In [1]: import numpy as np

In [2]: np.set_printoptions(precision=3, suppress=True, linewidth=160, sign=" ")

In [3]: W0 = np.loadtxt("x.csv", delimiter=",")

In [4]: W0
Out[4]: 
array([[ 0.,  2., -2., -2.],
       [ 1.,  1., -2., -1.],
       [ 1.,  1., -1., -1.],
       [ 1.,  1.,  1., -1.],
       [-2., -1., -1.,  1.]])

In [5]: Uu, sv, VT = np.linalg.svd(W0)

In [6]: np.argmax(sv[:-1] / (sv[1:] + 1e-6)) + 1
Out[6]: np.int64(3)

In [7]: sv.round(3) + 0
Out[7]: array([ 4.816,  3.044,  1.243,  0.   ])

In [8]: other = Uu[:, :3] @ np.diag(sv[:3]) @ VT[:3]

In [9]: other.round(3) + 0
Out[9]: 
array([[ 0.,  2., -2., -2.],
       [ 1.,  1., -2., -1.],
       [ 1.,  1., -1., -1.],
       [ 1.,  1.,  1., -1.],
       [-2., -1., -1.,  1.]])

In [10]: round(np.linalg.norm(W0 - other) / np.linalg.norm(W0), 3)
Out[10]: np.float64(0.0)

In [11]: def softmax(z):
    ...:     e = np.exp(z - z.max(axis=-1, keepdims=True))
    ...:     return e / e.sum(axis=-1, keepdims=True)
    ...: 

In [12]: softmax(W0[1] + 4)
Out[12]: array([ 0.458,  0.458,  0.023,  0.062])

In [13]: softmax(W0).sum(axis=1)
Out[13]: array([ 1.,  1.,  1.,  1.,  1.])

In [14]: np.round(softmax(10 * W0[1]), 3) + 0
Out[14]: array([ 0.5,  0.5,  0. ,  0. ])

In [15]: att = W0 @ W0.T / np.sqrt(4)

In [16]: softmax(att + np.triu(np.full(att.shape, -np.inf), 1))
Out[16]: 
array([[ 1.   ,  0.   ,  0.   ,  0.   ,  0.   ],
       [ 0.622,  0.378,  0.   ,  0.   ,  0.   ],
       [ 0.506,  0.307,  0.186,  0.   ,  0.   ],
       [ 0.188,  0.114,  0.188,  0.51 ,  0.   ],
       [ 0.011,  0.011,  0.007,  0.002,  0.97 ]])

In [17]: softmax(att).round(6).argmax(axis=1)
Out[17]: array([ 0,  0,  0,  3,  4])

In [18]: np.argsort(-np.linalg.norm(W0, axis=0).round(6), kind="stable")[:3]
Out[18]: array([ 2,  1,  3])

In [19]: other = W0 / np.linalg.norm(W0, axis=1, keepdims=True)

In [20]: C2 = other @ other.T

In [21]: round(np.degrees(np.arccos(np.clip(C2[2, 4], -1, 1))), 3)
Out[21]: np.float64(124.538)

In [22]: (np.abs(C2) > 0.9).astype(int)
Out[22]: 
array([[ 1,  0,  0,  0,  0],
       [ 0,  1,  1,  0,  0],
       [ 0,  1,  1,  0,  0],
       [ 0,  0,  0,  1,  1],
       [ 0,  0,  0,  1,  1]])

In [23]: (C2 - 2 * np.eye(5)).round(6).argmax(axis=1)
Out[23]: array([ 1,  2,  1,  2,  0])

In [24]: np.argwhere(np.triu(np.abs(C2) > 0.95, 1))
Out[24]: array([], shape=(0, 2), dtype=int64)

In [25]: M = np.loadtxt("dump.csv", delimiter=",")

In [26]: M
Out[26]: 
array([[ 0.9, -1.6, -2. ,  1.2],
       [-0.1,  0.5,  2. ,  0.1],
       [ 0.1, -0.8,  5.5,  0.8],
       [-1.1,  1.3,  8. ,  0.6]])

In [27]: # column 2 dominates

In [28]: f = np.array([1, 0, 3, 2])

In [29]: other = M + np.outer(f, np.eye(4)[3])

In [30]: np.linalg.matrix_rank(other - M)
Out[30]: np.int64(1)

In [31]: other
Out[31]: 
array([[ 0.9, -1.6, -2. ,  2.2],
       [-0.1,  0.5,  2. ,  0.1],
       [ 0.1, -0.8,  5.5,  3.8],
       [-1.1,  1.3,  8. ,  2.6]])

In [32]: other = np.linalg.invert(M)
Traceback (most recent call last):
  Cell In[32], line 1
    other = np.linalg.invert(M)
AttributeError: module 'numpy.linalg' has no attribute 'invert'


In [33]: other = np.linalg.inv(M)

In [34]: np.allclose(other, M.T)
Out[34]: False

In [35]: np.round(M @ other, 3) + 0
Out[35]: 
array([[ 1.,  0.,  0.,  0.],
       [ 0.,  1.,  0.,  0.],
       [ 0.,  0.,  1.,  0.],
       [ 0.,  0.,  0.,  1.]])

In [36]: (np.abs(other) > 1e-9).astype(int)
Out[36]: 
array([[ 1,  1,  1,  1],
       [ 1,  1,  1,  1],
       [ 1,  1,  1,  1],
       [ 1,  1,  1,  1]])

In [37]: np.round(np.linalg.cond(M), 3)
Out[37]: np.float64(45.138)

In [38]: A = np.loadtxt("test11.csv", delimiter=",")

In [39]: A
Out[39]: 
array([[ 44.303, -34.444,  16.305, -25.15 ,  -5.168],
       [ 44.425, -33.959,  17.34 , -23.525,  -6.383],
       [ 45.116, -34.442,  14.615, -25.662,  -4.317],
       [ 43.442, -35.084,  14.766, -27.234,  -5.699],
       [ 46.499, -33.583,  15.513, -24.817,  -4.892],
       [ 44.723, -34.219,  13.772, -24.092,  -5.443],
       [ 46.563, -33.553,  13.848, -24.669,  -5.913],
       [ 44.744, -34.719,  14.58 , -24.946,  -3.882],
       [ 45.332, -33.997,  13.868, -24.689,  -4.426],
       [ 43.759, -35.416,  16.306, -24.597,  -5.329],
       [ 45.26 , -33.332,  14.694, -24.861,  -5.249],
       [ 44.297, -35.979,  14.008, -26.342,  -4.64 ],
       [ 44.676, -34.588,  14.367, -24.471,  -4.395],
       [ 44.879, -34.705,  14.971, -24.851,  -5.046],
       [ 44.725, -35.549,  14.306, -23.808,  -4.005],
       [ 45.248, -36.018,  15.272, -25.66 ,  -2.287],
       [ 43.842, -34.208,  14.203, -24.698,  -4.208],
       [ 46.282, -34.798,  13.598, -26.492,  -4.039],
       [ 46.386, -34.24 ,  15.788, -25.895,  -3.608],
       [ 44.959, -35.582,  14.325, -26.038,  -4.605],
       [ 43.675, -35.066,  13.733, -25.26 ,  -4.262],
       [ 46.4  , -36.073,  16.315, -25.091,  -7.1  ],
       [ 43.949, -34.533,  14.91 , -26.536,  -5.732]])

In [40]: Xs = A - A.mean(axis=0)

In [41]: evecs = np.linalg.svd(Xs)[2][:1]

In [42]: other = Xs - Xs @ evecs.T @ evecs

In [43]: round(float(np.linalg.norm(other) / np.linalg.norm(Xs)), 3)
Out[43]: 0.811

In [44]: np.cov(Xs @ evecs.T, rowvar=False)
Out[44]: array( 1.519)

In [45]: np.linalg.norm(other, axis=1).round(6).argmax()
Out[45]: np.int64(3)

In [46]: C2 = np.cov(A, rowvar=False)

In [47]: C2.shape
Out[47]: (5, 5)

In [48]: np.polyfit(A[:, 2], A[:, 1], 1)
Out[48]: array([ -0.029, -34.267])

In [49]: A.std(axis=0)
Out[49]: array([ 0.937,  0.777,  0.981,  0.9  ,  0.996])

In [50]: np.corrcoef(A.T)
Out[50]: 
array([[ 1.   ,  0.237,  0.009,  0.06 ,  0.024],
       [ 0.237,  1.   , -0.037,  0.328, -0.181],
       [ 0.009, -0.037,  1.   ,  0.208, -0.363],
       [ 0.06 ,  0.328,  0.208,  1.   , -0.154],
       [ 0.024, -0.181, -0.363, -0.154,  1.   ]])
